% python3 -q
>>> import numpy as np
>>> np.set_printoptions(suppress=True, linewidth=100)
>>> q, _ = np.linalg.qr(np.array([[2.1, -1.2, -0.1], [0.4, 1.3, 1.2], [1.6, 0.2, 0.0]]))
>>> ev = np.array([0, 3, 3])
>>> A = q @ np.diag(ev) @ q.T
>>> A.round(3)
array([[ 1.144, -0.353, -1.414],
       [-0.353,  2.933, -0.269],
       [-1.414, -0.269,  1.923]])
>>> # equal to its transpose
>>> vec = np.array([5, 3, 0])
>>> h1 = np.maximum(A @ vec, 0)
>>> print(np.round(A.T @ h1, 3))
[ 2.851 18.972 -8.484]
>>> print(np.round(np.maximum(A @ vec, 0) - np.maximum(-A @ vec, 0), 3))
[ 4.662  7.031 -7.877]
>>> print(np.round(np.maximum(A @ (3 * vec), 0), 3))
[13.986 21.093  0.   ]
>>> M2 = A / np.linalg.norm(A, axis=1, keepdims=True)
>>> cov = M2 @ M2.T
>>> round(np.degrees(np.arccos(np.clip(cov[0, 1], -1, 1))), 3)
np.float64(101.123)
>>> cov.round(3)
array([[ 1.   , -0.193, -0.953],
       [-0.193,  1.   , -0.113],
       [-0.953, -0.113,  1.   ]])
>>> np.argwhere(np.triu(np.abs(cov) > 0.95, 1))
array([[0, 2]])
>>> F = np.load("run8.npy")
>>> F
array([[ 0,  3,  0],
       [ 2,  1,  0],
       [ 0,  0,  0],
       [ 2,  2,  0],
       [ 0,  0,  0],
       [ 0,  0,  0],
       [ 2,  2,  0],
       [ 2, -2,  0],
       [ 2,  5,  0],
       [ 0,  0,  0],
       [ 4,  0,  0],
       [ 0,  0,  0],
       [ 0,  0,  0],
       [ 2,  1,  0],
       [ 0,  0,  0],
       [ 2,  1,  0],
       [ 4,  0,  0],
       [ 0,  0,  0],
       [ 0,  0,  0],
       [ 2, -2,  0],
       [ 0,  0,  0],
       [ 0,  3,  0],
       [ 0,  0,  0],
       [ 0,  0,  0],
       [ 2, -2,  0],
       [ 0,  0,  0]])
>>> M2 = np.array([[5, 1], [2, 5], [4, 4]])
>>> np.einsum("ik,kj->ij", F, M2)
array([[ 6, 15],
       [12,  7],
       [ 0,  0],
       [14, 12],
       [ 0,  0],
       [ 0,  0],
       [14, 12],
       [ 6, -8],
       [20, 27],
       [ 0,  0],
       [20,  4],
       [ 0,  0],
       [ 0,  0],
       [12,  7],
       [ 0,  0],
       [12,  7],
       [20,  4],
       [ 0,  0],
       [ 0,  0],
       [ 6, -8],
       [ 0,  0],
       [ 6, 15],
       [ 0,  0],
       [ 0,  0],
       [ 6, -8],
       [ 0,  0]])
>>> print(np.vstack([F, M2.T]).shape)
(28, 3)
>>> np.einsum("ij->j", F)
array([26, 12,  0])
>>> rk = np.linalg.matrix_rank(F)
>>> rk
np.int64(2)
>>> N = np.linalg.svd(F)[2][rk:].T
>>> N @ N.T
array([[0., 0., 0.],
       [0., 0., 0.],
       [0., 0., 1.]])
>>> print([int(np.linalg.matrix_rank(np.delete(F, i, axis=0))) for i in range(26)])
[2, 2, 2, 2, 2, 2, 2, 2, 2, 2, 2, 2, 2, 2, 2, 2, 2, 2, 2, 2, 2, 2, 2, 2, 2, 2]
>>> print([int(np.linalg.matrix_rank(F[:, :j + 1])) for j in range(3)])
[1, 2, 2]
>>> rng = np.random.default_rng(225)
>>> M2 = F + rng.integers(-2, 3, (26, 2)) @ rng.integers(-2, 3, (2, 3))
>>> M2
array([[ 1,  3, -6],
       [ 2,  1,  0],
       [ 2,  0, -2],
       [ 1,  2,  6],
       [ 1,  0, -4],
       [ 2,  0,  0],
       [ 1,  2,  4],
       [ 3, -2,  2],
       [ 1,  5,  0],
       [ 2,  0,  0],
       [ 4,  0, -4],
       [-2,  0,  4],
       [-1,  0,  4],
       [ 2,  1,  4],
       [ 0,  0,  0],
       [ 1,  1, -2],
       [ 6,  0,  0],
       [ 2,  0, -4],
       [ 2,  0, -2],
       [ 4, -2, -4],
       [ 2,  0, -8],
       [-2,  3,  6],
       [ 2,  0, -8],
       [-1,  0,  0],
       [ 3, -2, -2],
       [-2,  0,  4]])
>>> np.abs(M2 - F).sum(axis=1)
array([ 7,  0,  4,  7,  5,  2,  5,  3,  1,  2,  4,  6,  5,  4,  0,  3,  2,  6,  4,  6, 10,  8, 10,
        1,  3,  6])
>>> M2 - F
array([[ 1,  0, -6],
       [ 0,  0,  0],
       [ 2,  0, -2],
       [-1,  0,  6],
       [ 1,  0, -4],
       [ 2,  0,  0],
       [-1,  0,  4],
       [ 1,  0,  2],
       [-1,  0,  0],
       [ 2,  0,  0],
       [ 0,  0, -4],
       [-2,  0,  4],
       [-1,  0,  4],
       [ 0,  0,  4],
       [ 0,  0,  0],
       [-1,  0, -2],
       [ 2,  0,  0],
       [ 2,  0, -4],
       [ 2,  0, -2],
       [ 2,  0, -4],
       [ 2,  0, -8],
       [-2,  0,  6],
       [ 2,  0, -8],
       [-1,  0,  0],
       [ 1,  0, -2],
       [-2,  0,  4]])
>>> np.linalg.matrix_rank(M2 - F, tol=1e-8)
np.int64(2)
>>> theta = np.radians(45)
>>> r_ = np.eye(3)
>>> r_[0, 0] = r_[1, 1] = np.cos(theta)
>>> r_[0, 1], r_[1, 0] = -np.sin(theta), np.sin(theta)
>>> r_.round(3)
array([[ 0.707, -0.707,  0.   ],
       [ 0.707,  0.707,  0.   ],
       [ 0.   ,  0.   ,  1.   ]])
>>> M2 = F @ r_.T
>>> np.round(np.abs(M2 - F).max(axis=0), 3)
array([4.121, 2.828, 0.   ])
>>> round(float(np.linalg.det(r_)), 3), round(np.trace(r_), 3)
(1.0, np.float64(2.414))
>>> np.allclose(F @ F.T, M2 @ M2.T)
True
>>> round(np.linalg.norm(F, 2) / np.linalg.norm(F), 3)
np.float64(0.768)
>>> np.linalg.matrix_rank(F, rtol=0.1)
np.int64(2)
>>> M2 = np.array([[3, 4, 0], [5, 5, 5]])
>>> feats = M2.T @ M2
>>> feats
array([[34, 37, 25],
       [37, 41, 25],
       [25, 25, 25]])
>>> M2 = feats + rng.integers(-2, 3, (3, 2)) @ rng.integers(-2, 3, (2, 3))
>>> print(M2)
[[33 33 27]
 [36 43 25]
 [25 31 23]]
>>> np.linalg.matrix_rank(M2 - feats, tol=1e-8)
np.int64(2)
>>> M2 - feats
array([[-1, -4,  2],
       [-1,  2,  0],
       [ 0,  6, -2]])
>>> M2 = np.array([[1, -1], [-3, 0]])
>>> data = np.tile(M2, (2, 2))
>>> data
array([[ 1, -1,  1, -1],
       [-3,  0, -3,  0],
       [ 1, -1,  1, -1],
       [-3,  0, -3,  0]])
>>> w1 = np.array([[5, 0, -1, 3], [5, 4, 5, -1], [1, 2, 2, 4], [3, -4, 0, 4]])
>>> b = np.array([-7, -5, 7, 0])
>>> H = np.maximum(data @ w1 + b, 0)
>>> (H > 0).astype(int)
array([[0, 0, 1, 1],
       [0, 0, 1, 0],
       [0, 0, 1, 1],
       [0, 0, 1, 0]])
>>> Z = np.array([[-4, -1], [2, 6], [1, 6], [7, -6]])
>>> (H @ Z).round(6).argmax(axis=1)
array([0, 1, 0, 1])
>>> H @ Z
array([[31, -6],
       [ 4, 24],
       [31, -6],
       [ 4, 24]])
>>> r0 = np.array([-1, 0, 3])
>>> M = -3 * np.eye(3) + np.outer(r0, r0)
>>> print(M)
[[-2.  0. -3.]
 [ 0. -3.  0.]
 [-3.  0.  6.]]
>>> np.einsum("ii->", M)
np.float64(1.0)
>>> round(float(np.linalg.det(M.T)), 3)
63.0
>>> round(np.linalg.det(M[::-1]), 3)
np.float64(-63.0)
>>> print(np.poly(M))
[  1.  -1. -33. -63.]
>>> ev, evecs = np.linalg.eigh(M)
>>> vec = np.array([2, 3, 0])
>>> print((np.sign(evecs[:, -1].round(6)) == np.sign(evecs[0, -1].round(6))).astype(int))
[1 0 0]
>>> round(float(vec @ M @ vec / (vec @ vec)), 3), ev[0], ev[-1]
(-2.692, np.float64(-3.0), np.float64(7.0))
>>> np.abs(M).sum(axis=1).max(), np.abs(ev).max()
(np.float64(9.0), np.float64(7.0))
>>> w1 = np.array([[-3, -2], [-1, 2], [-1, 2]])
>>> b = np.array([1, 0])
>>> H = np.maximum(M @ w1 + b, 0)
>>> H
array([[10.,  0.],
       [ 4.,  0.],
       [ 4., 18.]])
>>> np.linalg.matrix_rank(H)
np.int64(2)
>>> np.round((H > 0).mean(axis=0), 3)
array([1.   , 0.333])
>>> (H > 0).astype(int)
array([[1, 0],
       [1, 0],
       [1, 1]])
>>> Z = np.array([[-7, 2], [8, -9]])
>>> w1 @ Z
array([[  5,  12],
       [ 23, -20],
       [ 23, -20]])
>>> def softmax(z):
...     e = np.exp(z - z.max(axis=-1, keepdims=True))
...     return e / e.sum(axis=-1, keepdims=True)
... 
>>> np.round(softmax(H[1]), 3)
array([0.982, 0.018])
>>> np.round(softmax(H).sum(axis=1), 3)
array([1., 1., 1.])
>>> print(np.round(softmax(10 * H[1]), 3) + 0)
[1. 0.]
>>> S = H @ H.T / np.sqrt(2)
>>> np.round(softmax(S), 3) + 0
array([[1., 0., 0.],
       [1., 0., 0.],
       [0., 0., 1.]])
>>> np.round(softmax(S)[1] @ H, 3) + 0
array([10.,  0.])
>>> softmax(S).round(6).argmax(axis=1)
array([0, 0, 2])
>>> vec = np.array([0, 0, 1])
>>> print(np.sign((feats @ vec).round(6)))
[1 1 1]
>>> (feats @ vec).argmax()
np.int64(0)
>>> mat = np.load("block15.npy")
>>> mat
array([[8.629, 8.15 , 3.604],
       [9.585, 8.009, 4.016],
       [8.846, 7.773, 3.706],
       [9.039, 7.776, 4.074],
       [9.177, 7.81 , 4.067],
       [8.613, 8.168, 3.567],
       [5.086, 1.678, 2.5  ],
       [4.88 , 1.913, 2.3  ],
       [4.632, 1.946, 2.175],
       [5.315, 1.903, 2.037],
       [4.92 , 1.732, 2.026],
       [4.97 , 2.046, 1.451],
       [7.3  , 4.884, 1.005],
       [6.896, 5.133, 1.19 ],
       [7.422, 5.348, 1.097],
       [7.   , 4.483, 1.24 ],
       [6.64 , 5.187, 0.953],
       [6.881, 5.321, 1.114]])
>>> labels = rng.permutation(3)
>>> M2 = mat[:, labels] * rng.choice([-1, 1], 3)
>>> M2
array([[-3.604,  8.15 , -8.629],
       [-4.016,  8.009, -9.585],
       [-3.706,  7.773, -8.846],
       [-4.074,  7.776, -9.039],
       [-4.067,  7.81 , -9.177],
       [-3.567,  8.168, -8.613],
       [-2.5  ,  1.678, -5.086],
       [-2.3  ,  1.913, -4.88 ],
       [-2.175,  1.946, -4.632],
       [-2.037,  1.903, -5.315],
       [-2.026,  1.732, -4.92 ],
       [-1.451,  2.046, -4.97 ],
       [-1.005,  4.884, -7.3  ],
       [-1.19 ,  5.133, -6.896],
       [-1.097,  5.348, -7.422],
       [-1.24 ,  4.483, -7.   ],
       [-0.953,  5.187, -6.64 ],
       [-1.114,  5.321, -6.881]])
>>> U, _, vt = np.linalg.svd(mat.T @ M2)
>>> labels
array([2, 1, 0])
>>> U, sv, vt = np.linalg.svd(F)
>>> evecs = vt[:(sv > 1e-8).sum()]
>>> vec = F[14] + -1 * F[4] + rng.integers(2) * np.eye(3)[0]
>>> vec
array([1., 0., 0.])
>>> np.round(np.diag(evecs.T @ evecs), 3)
array([1., 1., 0.])
>>> np.allclose(evecs.T @ evecs @ vec, vec)
True
>>> round(float(np.linalg.norm(vec - evecs.T @ evecs @ vec)), 3)
0.0
>>> print(np.linalg.matrix_rank(np.vstack([F, vec])))
2
>>> print(np.allclose(data @ data.T, data.T @ data))
False
>>> print(np.allclose(data, data.T))
False
>>> np.round(np.sort(np.abs(np.linalg.eigvals(data))), 3) + 0
array([0.   , 0.   , 2.606, 4.606])
>>> print(np.linalg.matrix_power(data, 4))
[[ 152  -56  152  -56]
 [-168   96 -168   96]
 [ 152  -56  152  -56]
 [-168   96 -168   96]]
>>> round(float(np.linalg.det(data)), 3)
0.0
>>> m1 = np.load("test18.npy")
>>> print(m1)
[[ 0  1  1 -2]
 [ 0  0 -3  1]
 [ 0  0  0 -1]
 [ 0  0  0  0]]
>>> np.round(np.linalg.norm(m1, axis=1), 3)
array([2.449, 3.162, 1.   , 0.   ])
>>> np.round(np.linalg.norm(m1, 1), 3), round(float(np.linalg.norm(m1, np.inf)), 3)
(np.float64(4.0), 4.0)
>>> round(float(np.linalg.norm(m1, "nuc")), 3)
5.921
>>> round(float(np.linalg.norm(m1) ** 2 / np.linalg.norm(m1, 2) ** 2), 3)
1.242
>>> np.round(np.linalg.norm(m1[1] - m1[3]), 3)
np.float64(3.162)
>>> np.round(np.linalg.norm(m1, axis=0), 3)
array([0.   , 1.   , 3.162, 2.449])
